% python3 -q
>>> import numpy as np
>>> np.set_printoptions(suppress=True, linewidth=200)
>>> def rnd(a):
...     return np.round(a, 2) + 0
... 
>>> data = np.load("a.npy")
>>> print(data)
[[1.  0. ]
 [0.5 0.5]]
>>> # triangular: eigenvalues sit on the diagonal
>>> O = data.astype(float).copy()
>>> for j in range(2):
...     O[:, j] -= O[:, :j] @ (O[:, :j].T @ O[:, j])
...     O[:, j] /= np.linalg.norm(O[:, j])
... 
>>> print(rnd(O))
[[ 0.89 -0.45]
 [ 0.45  0.89]]
>>> print(rnd(np.sort(np.linalg.eigvals(data))))
[0.5 1. ]
>>> print(data @ data)
[[1.   0.  ]
 [0.75 0.25]]
>>> print(np.linalg.matrix_rank(data - data[0, 0] * np.eye(2)))
1
>>> print(np.prod(np.diag(data)), rnd(np.linalg.det(data)))
0.5 0.5
>>> K = np.array([[1.31, -1.27, 1.77],
...     [1.36, -0.73, 3.16],
...     [3.69, -2.1, -2.14],
...     [2.79, 3.49, 0.56]])
>>> out = np.c_[K[:, :2] @ np.array([[5, 0], [9, 9]]), np.array([8, 2, 3, 4])]
>>> print(rnd(out))
[[ -4.88 -11.43   8.  ]
 [  0.23  -6.57   2.  ]
 [ -0.45 -18.9    3.  ]
 [ 45.36  31.41   4.  ]]
>>> print(np.linalg.matrix_rank(out))
3
>>> print(np.linalg.matrix_rank(np.c_[K, out]))
4
>>> print(rnd(np.linalg.norm(np.linalg.qr(K)[0].T @ out, axis=0) ** 2 / ((out ** 2).sum(axis=0) + 1e-12)))
[1.  1.  0.7]
>>> E = np.array([[36, -20, -32, -16], [-18, 10, 16, 8], [0, 0, 0, 0]])
>>> # null space of dimension 3
>>> left, sig, VT = np.linalg.svd(E)
>>> print(rnd(sig))
[60.99  0.    0.  ]
>>> out = left[:, :1] @ np.diag(sig[:1]) @ VT[:1]
>>> print(rnd(np.linalg.norm(E - out) / np.linalg.norm(E)))
0.0
>>> print(np.linalg.matrix_rank(out))
1
>>> print(out)
[[ 36. -20. -32. -16.]
 [-18.  10.  16.   8.]
 [  0.   0.   0.   0.]]
>>> print(np.abs(E - out).max())
0.0
>>> print(np.abs(np.diag(np.linalg.qr(E)[1])) > 1e-9)
[ True False False]
>>> print(np.linalg.lstsq(E[:-1].T, E[-1])[2])
1
>>> print(rnd(np.trace(np.linalg.pinv(E) @ E)))
1.0
>>> t3 = np.stack([E, 5 * E, E[::-1]])
>>> print(np.linalg.matrix_rank(t3))
[1 1 1]
>>> print(np.linalg.matrix_rank(t3.reshape(3, -1)))
2
>>> out = E[0, 0] * E[1:] - np.outer(E[1:, 0], E[0])
>>> print(out)
[[0 0 0 0]
 [0 0 0 0]]
>>> print(E[:, 0] / E[0, 0])
[ 1.  -0.5  0. ]
>>> print(np.flatnonzero(~out.round(6).any(axis=1)))
[0 1]
>>> M = np.diag(np.array([1, 4, -5])) + 5 * np.eye(3, k=1) + 5 * np.eye(3, k=-1)
>>> print(M)
[[ 1.  5.  0.]
 [ 5.  4.  5.]
 [ 0.  5. -5.]]
>>> # symmetric, so the eigenvalues are real
>>> print(rnd(np.abs(np.linalg.eigvals(M)).max()))
8.94
>>> print(np.allclose(M, M.T))
True
>>> assert M == M.T
Traceback (most recent call last):
  File "<python-input-43>", line 1, in <module>
    assert M == M.T
           ^^^^^^^^
ValueError: The truth value of an array with more than one element is ambiguous. Use a.any() or a.all()
>>> print(M @ M)
[[26. 25. 25.]
 [25. 66. -5.]
 [25. -5. 50.]]
